$ python3 -q
>>> import numpy as np
>>> np.set_printoptions(precision=3, suppress=True, linewidth=120)
>>> rd = lambda a: np.round(a, 3) + 0
>>> rng = np.random.default_rng(391)
>>> t = np.sort(rng.uniform(-2, 2, 17))
>>> J = np.c_[t, t ** 2, t ** 3] @ np.array([[0, 3, 1], [0, 1, -3], [1, -2, 0]])
>>> print(rd(J))
[[ -7.766  13.513 -13.745]
 [ -1.457   0.797  -4.988]
 [ -0.659  -0.535  -3.143]
 [ -0.002  -0.331  -0.156]
 [  0.      0.102   0.03 ]
 [  0.008   0.618   0.08 ]
 [  0.012   0.709   0.072]
 [  0.039   1.055  -0.006]
 [  0.116   1.47   -0.227]
 [  1.069   1.975  -2.114]
 [  1.717   1.593  -3.104]
 [  3.752  -0.427  -5.689]
 [  4.106  -0.843  -6.091]
 [  4.474  -1.289  -6.498]
 [  4.62   -1.469  -6.656]
 [  5.328  -2.365  -7.405]
 [  5.475  -2.557  -7.557]]
>>> Q, r_ = np.linalg.qr(J)
>>> print(rd(r_))
[[ 14.058 -10.307  -5.586]
 [  0.     10.239 -18.786]
 [  0.      0.     11.031]]
>>> print(rd(Q.T @ Q))
[[1. 0. 0.]
 [0. 1. 0.]
 [0. 0. 1.]]
>>> print(rd(Q @ r_))
[[ -7.766  13.513 -13.745]
 [ -1.457   0.797  -4.988]
 [ -0.659  -0.535  -3.143]
 [ -0.002  -0.331  -0.156]
 [  0.      0.102   0.03 ]
 [  0.008   0.618   0.08 ]
 [  0.012   0.709   0.072]
 [  0.039   1.055  -0.006]
 [  0.116   1.47   -0.227]
 [  1.069   1.975  -2.114]
 [  1.717   1.593  -3.104]
 [  3.752  -0.427  -5.689]
 [  4.106  -0.843  -6.091]
 [  4.474  -1.289  -6.498]
 [  4.62   -1.469  -6.656]
 [  5.328  -2.365  -7.405]
 [  5.475  -2.557  -7.557]]
